% python3 -q
>>> import numpy as np
>>> np.set_printoptions(precision=3, suppress=True, linewidth=120, sign=" ")
>>> feats = np.load("dump.npy")
>>> print(feats)
[[ 5 -1 -1  6]
 [ 0  2 -2 -2]
 [ 2  9 -3  9]]
>>> A2 = feats / np.linalg.norm(feats, axis=1, keepdims=True)
>>> cov = A2 @ A2.T
>>> print(round(float(np.degrees(np.arccos(np.clip(cov[2, 1], -1, 1)))), 3))
82.477
>>> print(np.argwhere(np.triu(np.abs(cov) > 0.95, 1)))
[]
>>> print((cov - 2 * np.eye(3)).round(6).argmax(axis=1))
[ 2  2  0]
>>> print(cov)
[[ 1.    -0.436  0.552]
 [-0.436  1.     0.131]
 [ 0.552  0.131  1.   ]]
>>> proj = np.triu(np.array([[4, -3, 3], [2, 4, -5], [0, -1, -2]]), 1) + np.eye(3)
>>> A2 = proj @ cov @ np.linalg.inv(proj)
>>> print(proj @ cov - cov @ proj)
[[ 2.966  0.393 -2.575]
 [-2.762 -1.964  1.309]
 [ 0.     1.657 -1.002]]
>>> print(A2)
[[  3.966   8.856  35.539]
 [ -3.198  -9.25  -41.522]
 [  0.552   1.788   8.283]]
>>> print(round(float(np.trace(A2)), 3), np.trace(cov))
3.0 3.0
>>> print(A2.sum(axis=1))
[ 48.361 -53.97   10.624]
>>> print(A2.sum(axis=0))
[ 1.32   1.394  2.3  ]
>>> print(A2.mean(axis=0))
[ 0.44   0.465  0.767]
>>> print(np.linalg.svd(A2, compute_uv=False))
[ 56.989   1.176   0.006]
>>> print(A2.shape)
(3, 3)
>>> data = np.loadtxt("arr.csv", delimiter=",")
>>> print(data)
[[ 0.  3.  0.  0.  2.  0.]
 [ 2.  2.  0.  0.  3.  0.]
 [ 0.  0.  2.  1.  0. -1.]
 [ 0.  0. -1. -1.  0.  2.]
 [ 3.  0.  0.  0. -2.  0.]
 [ 0.  0. -2.  3.  0.  1.]]
>>> # 2 groups of indices that never mix
>>> print((data != 0).astype(int))
[[ 0  1  0  0  1  0]
 [ 1  1  0  0  1  0]
 [ 0  0  1  1  0  1]
 [ 0  0  1  1  0  1]
 [ 1  0  0  0  1  0]
 [ 0  0  1  1  0  1]]
>>> print(data @ data)
[[12.  6.  0.  0.  5.  0.]
 [13. 10.  0.  0.  4.  0.]
 [ 0.  0.  5. -2.  0. -1.]
 [ 0.  0. -5.  6.  0.  1.]
 [-6.  9.  0.  0. 10.  0.]
 [ 0.  0. -9. -2.  0.  9.]]
